$ python3 -q
>>> import numpy as np
>>> from numpy import linalg as LA
>>> np.set_printoptions(precision=2, suppress=True, linewidth=120)
>>> tidy = lambda a: np.round(a, 2) + 0
>>> data = np.load("m.npy")
>>> data
array([[ 14, -10,  -6],
       [-12,  10,   6],
       [  6, -10,  -6]])
>>> # looks like rank 2
>>> left, sigma, vt = LA.svd(data)
>>> tidy(sigma)
array([27.67,  4.3 ,  0.  ])
>>> np.argmax(sigma[:-1] / (sigma[1:] + 1e-6)) + 1
np.int64(2)
>>> other = left[:, :2] @ np.diag(sigma[:2]) @ vt[:2]
>>> LA.matrix_rank(data, rtol=0.05)
np.int64(2)
>>> tidy(np.abs(data - other).max())
np.float64(0.0)
>>> tidy(LA.norm(data - other) / LA.norm(data))
np.float64(0.0)
>>> left, sigma, vt = LA.svd(data, full_matrices=False)
>>> np.allclose(left * sigma @ vt, data)
True
>>> tidy(np.cumsum(sigma ** 2) / np.sum(sigma ** 2))
array([0.98, 1.  , 1.  ])
>>> tidy(vt @ vt.T)
array([[1., 0., 0.],
       [0., 1., 0.],
       [0., 0., 1.]])
>>> tidy(sigma)
array([27.67,  4.3 ,  0.  ])
>>> np.abs(np.diag(LA.qr(data)[1])) > 1e-9
array([ True,  True, False])
>>> tidy(np.trace(LA.pinv(data) @ data))
np.float64(2.0)
>>> np.allclose(data[:-1].T @ LA.lstsq(data[:-1].T, data[-1])[0], data[-1])
True
>>> np.unique(data.round(6), axis=0).shape
(3, 3)
>>> blk = np.stack([data, 3 * data, data[::-1]])
>>> LA.matrix_rank(blk.reshape(3, -1))
np.int64(2)
>>> np.einsum("bij,cij->bc", blk, blk)
array([[ 784, 2352,  720],
       [2352, 7056, 2160],
       [ 720, 2160,  784]])
>>> (blk @ data.T).shape
(3, 3, 3)
>>> tidy(LA.det(blk))
array([0., 0., 0.])
>>> tidy(LA.norm(blk, axis=(1, 2)))
array([28., 84., 28.])
>>> m1 = np.load("block0.npy")
>>> m1
array([[1, 2, 2, 3],
       [3, 1, 2, 2],
       [2, 3, 1, 2],
       [2, 2, 3, 1]])
>>> u, v = m1[3], m1[1]
>>> u @ v
np.int64(16)
>>> u @ u
np.int64(18)
>>> pr = (u @ v) / (u @ u) * u
>>> tidy((v - pr) @ u)
np.float64(0.0)
>>> tidy(LA.norm(u + v) ** 2 + LA.norm(u - v) ** 2)
np.float64(72.0)
>>> LA.matrix_rank(np.outer(u, v))
np.int64(1)
>>> u = np.array([-1, 2, 1, -1])
>>> other = m1 + np.outer(u, np.eye(4)[3])
>>> LA.matrix_rank(LA.inv(other) - LA.inv(m1), tol=1e-8)
np.int64(1)
>>> other
array([[1., 2., 2., 2.],
       [3., 1., 2., 4.],
       [2., 3., 1., 3.],
       [2., 2., 3., 0.]])
>>> tidy(np.poly(other))
array([  1.,  -3., -34., -69., -37.])
>>> tidy(LA.det(2 * other)), tidy(LA.det(other))
(np.float64(-592.0), np.float64(-37.0))
>>> tidy(LA.eigvals(other))
array([ 8.22+0.j  , -0.88+0.j  , -2.17+0.64j, -2.17-0.64j])
>>> np.einsum("ij,ji->", other, other)
np.float64(77.0)
>>> tidy(LA.det(other.T))
np.float64(-37.0)
>>> tidy(LA.det(other[::-1]))
np.float64(-37.0)
>>> np.allclose(m1 @ m1.T, m1.T @ m1)
True
>>> np.fft.fft(m1[0])
array([ 8.+0.j, -1.+1.j, -2.+0.j, -1.-1.j])
>>> (m1 @ m1)[0]
array([17, 16, 17, 14])
>>> tidy(np.sort(np.abs(np.fft.fft(m1[0])))), tidy(np.sort(LA.svd(m1, compute_uv=False)))
(array([1.41, 1.41, 2.  , 8.  ]), array([1.41, 1.41, 2.  , 8.  ]))
